$ python -q
>>> import numpy as np
>>> from numpy import linalg as LA
>>> np.set_printoptions(suppress=True, linewidth=200)
>>> A = np.array([[0.0, 0.0, 0.0], [0.0, 0.0, -1.0], [0.0, -1.0, 0.0]])
>>> print(round(LA.eigvalsh(A).min(), 4))
-1.0
>>> U, s, VT = LA.svd(A)
>>> V = VT[:(s > 1e-8).sum()]
>>> rng = np.random.default_rng(464892)
>>> x0 = A[1] + 2 * A[0] + rng.integers(2) * np.eye(3)[0]
>>> x0
array([ 1.,  0., -1.])
>>> LA.matrix_rank(np.vstack([A, x0]))
np.int64(3)
>>> round(float(LA.norm(x0 - V.T @ V @ x0)), 4)
1.0
>>> U, s, VT = LA.svd(A, full_matrices=False)
>>> (s > 1e-8).sum()
np.int64(2)
>>> s
array([1., 1., 0.])
>>> s / s[0]
array([1., 1., 0.])
>>> U.T @ U
array([[1., 0., 0.],
       [0., 1., 0.],
       [0., 0., 1.]])
>>> np.allclose(U * s @ VT, A)
True
>>> vals, V = LA.eigh(A)
>>> x0 = np.array([1, 2, 2])
>>> np.round(x0 @ A @ x0 / (x0 @ x0), 4), vals[0], vals[-1]
(np.float64(-0.8889), np.float64(-1.0), np.float64(1.0))
>>> print(np.round(LA.eigvalsh(A[1:, 1:]), 4))
[-1.  1.]
>>> X = np.array([[9, 5, 7, 9, 1],
...     [0, 4, 6, 9, 3],
...     [0, 0, 2, 2, 3],
...     [0, 0, 0, 4, 0],
...     [0, 0, 0, 0, 4]])
>>> X
array([[9, 5, 7, 9, 1],
       [0, 4, 6, 9, 3],
       [0, 0, 2, 2, 3],
       [0, 0, 0, 4, 0],
       [0, 0, 0, 0, 4]])
>>> round(LA.eigvals(X).sum().real, 4)
np.float64(23.0)
>>> print(np.kron(np.eye(2, dtype=int), X))
[[9 5 7 9 1 0 0 0 0 0]
 [0 4 6 9 3 0 0 0 0 0]
 [0 0 2 2 3 0 0 0 0 0]
 [0 0 0 4 0 0 0 0 0 0]
 [0 0 0 0 4 0 0 0 0 0]
 [0 0 0 0 0 9 5 7 9 1]
 [0 0 0 0 0 0 4 6 9 3]
 [0 0 0 0 0 0 0 2 2 3]
 [0 0 0 0 0 0 0 0 4 0]
 [0 0 0 0 0 0 0 0 0 4]]
>>> print(np.round(LA.det(X[::-1]), 4))
1152.0
>>> round(LA.det(X.T), 4)
np.float64(1152.0)
>>> print(np.einsum("ii->", X))
23
>>> print(round(float(LA.det(2 * X)), 4), round(LA.det(X), 4))
36864.0 1152.0
>>> np.round(LA.eigvals(X), 4)
array([9., 4., 2., 4., 4.])
>>> O = X.astype(float).copy()
>>> for j in range(5):
...     O[:, j] -= O[:, :j] @ (O[:, :j].T @ O[:, j])
...     O[:, j] /= LA.norm(O[:, j])
... 
>>> O.T @ O
array([[1., 0., 0., 0., 0.],
       [0., 1., 0., 0., 0.],
       [0., 0., 1., 0., 0.],
       [0., 0., 0., 1., 0.],
       [0., 0., 0., 0., 1.]])
>>> O.T @ X
array([[9., 5., 7., 9., 1.],
       [0., 4., 6., 9., 3.],
       [0., 0., 2., 2., 3.],
       [0., 0., 0., 4., 0.],
       [0., 0., 0., 0., 4.]])
>>> print(LA.matrix_rank(X - X[0, 0] * np.eye(5)))
4
>>> np.round(np.sort(LA.eigvals(X)), 4)
array([2., 4., 4., 4., 9.])
>>> print(np.prod(np.diag(X)), round(float(LA.det(X)), 4))
1152 1152.0
>>> [int(LA.matrix_rank(LA.matrix_power(X, p))) for p in range(1, 6)]
[5, 5, 5, 5, 5]
>>> W0 = np.loadtxt("block6.csv", delimiter=",")
>>> print(W0)
[[ 1.2    -0.5    -1.3     2.     -0.9   ]
 [ 1.0979  0.2991  0.4774  1.2729  1.5258]
 [ 1.1     0.3     0.5     1.4     1.5   ]]
>>> print(LA.matrix_rank(W0, rtol=0.1))
2
>>> [round(float(x), 4) for x in LA.svd(W0, compute_uv=False)[:3]]
[3.5676, 2.5864, 0.064]
>>> print(round(float(LA.norm(W0, 2) / LA.norm(W0)), 4))
0.8095
>>> feats = np.load("sample11.npy")
>>> feats
array([[-2.,  0., -3.,  0.],
       [ 0., -2.,  0., -3.],
       [-3.,  0., -2.,  0.],
       [ 0., -3.,  0., -2.]])
>>> round(LA.eigvals(feats).sum().real, 4)
np.float64(-8.0)
>>> np.einsum("ij,ji->", feats, feats)
np.float64(52.0)
>>> np.round(LA.eigvals(feats), 4)
array([ 1., -5.,  1., -5.])
>>> out = np.array([[2]])
>>> W2 = np.array([[1, 0], [3, 1]])
>>> E = np.block([[out, np.array([[-1, 1]])], [np.zeros((2, 1)), W2]])
>>> print(E)
[[ 2. -1.  1.]
 [ 0.  1.  0.]
 [ 0.  3.  1.]]
>>> vals, V = LA.eigh(feats)
>>> (vals > 1e-8).sum(), (vals < -1e-8).sum()
(np.int64(2), np.int64(2))
>>> np.round(LA.eigvalsh(feats @ feats), 4)
array([ 1.,  1., 25., 25.])
>>> vals.round(4)
array([-5., -5.,  1.,  1.])
>>> np.unique(vals.round(6) + 0, return_counts=True)[1]
array([2, 2])
>>> r0 = np.array([8, 7, 7])
>>> out = E + np.outer(r0, np.eye(3)[0])
>>> round(float(LA.det(out) / LA.det(E)), 4), np.round(1 + LA.solve(E, r0)[0], 4)
(15.5, np.float64(15.5))
>>> out
array([[10., -1.,  1.],
       [ 7.,  1.,  0.],
       [ 7.,  3.,  1.]])
>>> round(float(LA.norm(out[1], 1)), 4), round(LA.norm(out[1], np.inf), 4)
(8.0, np.float64(7.0))
>>> out[1] @ out[2]
np.float64(52.0)
>>> round(LA.norm(out[1] - out[2]), 4)
np.float64(2.2361)
>>> print(LA.norm(out, axis=1).argmax())
0
>>> mat = np.diag(np.array([3, 0, 2, -1]))
>>> mat
array([[ 3,  0,  0,  0],
       [ 0,  0,  0,  0],
       [ 0,  0,  2,  0],
       [ 0,  0,  0, -1]])
>>> U, s, VT = LA.svd(W0)
>>> s.round(4)
array([3.5676, 2.5864, 0.064 ])
>>> print(np.argmax(s[:-1] / (s[1:] + 1e-6)) + 1)
2
>>> out = U[:, :2] @ np.diag(s[:2]) @ VT[:2]
>>> LA.matrix_rank(W0, rtol=0.05)
np.int64(2)
>>> round(np.abs(W0 - out).max(), 4)
np.float64(0.0257)
